% ipython --no-banner

In [1]: import numpy as np

In [2]: import numpy.linalg as la

In [3]: np.set_printoptions(precision=2, suppress=True, linewidth=140, sign=" ")

In [4]: W0 = np.load("dump.npy")

In [5]: W0
Out[5]: 
array([[-2., -3.,  0.,  0., -3., -3.,  0., -3.,  0.],
       [-3., -2.,  0.,  0., -3., -3.,  0., -3.,  0.],
       [ 0.,  0., -2., -3.,  0.,  0., -3.,  0., -3.],
       [ 0.,  0., -3., -2.,  0.,  0., -3.,  0., -3.],
       [-3., -3.,  0.,  0., -2., -3.,  0., -3.,  0.],
       [-3., -3.,  0.,  0., -3., -2.,  0., -3.,  0.],
       [ 0.,  0., -3., -3.,  0.,  0., -2.,  0., -3.],
       [-3., -3.,  0.,  0., -3., -3.,  0., -2.,  0.],
       [ 0.,  0., -3., -3.,  0.,  0., -3.,  0., -2.]])

In [6]: # 2 blocks once reordered

In [7]: la.cond(W0) > 100
Out[7]: np.False_

In [8]: np.round(la.norm(W0, 2) / la.norm(W0), 2)
Out[8]: np.float64(0.78)

In [9]: round(np.log10(la.cond(W0)))
Out[9]: 1

In [10]: la.matrix_rank(W0, rtol=0.1)
Out[10]: np.int64(2)

In [11]: w, V = la.eigh(W0)

In [12]: vec = np.array([2, -1, -8, -1, 1, 4, -5, -6, 2])

In [13]: la.eigvalsh(W0[1:, 1:])
Out[13]: array([-11., -11.,   1.,   1.,   1.,   1.,   1.,   1.])

In [14]: vec @ W0 @ vec
Out[14]: np.float64(-280.0)

In [15]: np.round(vec @ W0 @ vec / (vec @ vec), 2), w[0], round(float(w[-1]), 2)
Out[15]: (np.float64(-1.84), np.float64(-14.0), 1.0)

In [16]: K = np.load("arr.npy")

In [17]: K
Out[17]: 
array([[  1,  -3,   9, -27],
       [  1,  -2,   4,  -8],
       [  1,  -1,   1,  -1],
       [  1,   0,   0,   0],
       [  1,   1,   1,   1],
       [  1,   2,   4,   8]])

In [18]: Q, V = la.qr(K[:, :2])[0], la.qr(K[:, 2:])[0]

In [19]: sig = la.svd(Q.T @ V, compute_uv=False)

In [20]: (sig > 0.9).sum()
Out[20]: np.int64(1)

In [21]: round(la.norm(Q @ Q.T - V @ V.T, 2), 2)
Out[21]: np.float64(0.63)

In [22]: P = K @ la.solve(K.T @ K, K.T)

In [23]: np.round(la.eigvalsh(P), 2) + 0
Out[23]: array([ 0.,  0.,  1.,  1.,  1.,  1.])

In [24]: P
Out[24]: 
array([[ 0.96,  0.13, -0.11, -0.03,  0.09, -0.03],
       [ 0.13,  0.58,  0.41,  0.02, -0.22,  0.09],
       [-0.11,  0.41,  0.46,  0.25,  0.02, -0.03],
       [-0.03,  0.02,  0.25,  0.46,  0.41, -0.11],
       [ 0.09, -0.22,  0.02,  0.41,  0.58,  0.13],
       [-0.03,  0.09, -0.03, -0.11,  0.13,  0.96]])

In [25]: np.round((np.eye(6) - P) @ K, 2) + 0
Out[25]: 
array([[ 0.,  0.,  0.,  0.],
       [ 0.,  0.,  0.,  0.],
       [ 0.,  0.,  0.,  0.],
       [ 0.,  0.,  0.,  0.],
       [ 0.,  0.,  0.,  0.],
       [ 0.,  0.,  0.,  0.]])

In [26]: np.diag(P)
Out[26]: array([ 0.96,  0.58,  0.46,  0.46,  0.58,  0.96])

In [27]: rng = np.random.default_rng(83850)

In [28]: M2 = K + rng.integers(-2, 3, (6, 1)) @ rng.integers(-2, 3, (1, 4))

In [29]: M2
Out[29]: 
array([[  1,  -3,   9, -27],
       [  1,  -2,   4,  -8],
       [  5,  -5,  -1,  -3],
       [  3,  -2,  -1,  -1],
       [  5,  -3,  -1,  -1],
       [ -3,   6,   6,  10]])

In [30]: np.round(la.svd(M2 - K, compute_uv=False), 2) + 0
Out[30]: array([ 11.4,   0. ,   0. ,   0. ])

In [31]: M2 - K
Out[31]: 
array([[ 0,  0,  0,  0],
       [ 0,  0,  0,  0],
       [ 4, -4, -2, -2],
       [ 2, -2, -1, -1],
       [ 4, -4, -2, -2],
       [-4,  4,  2,  2]])
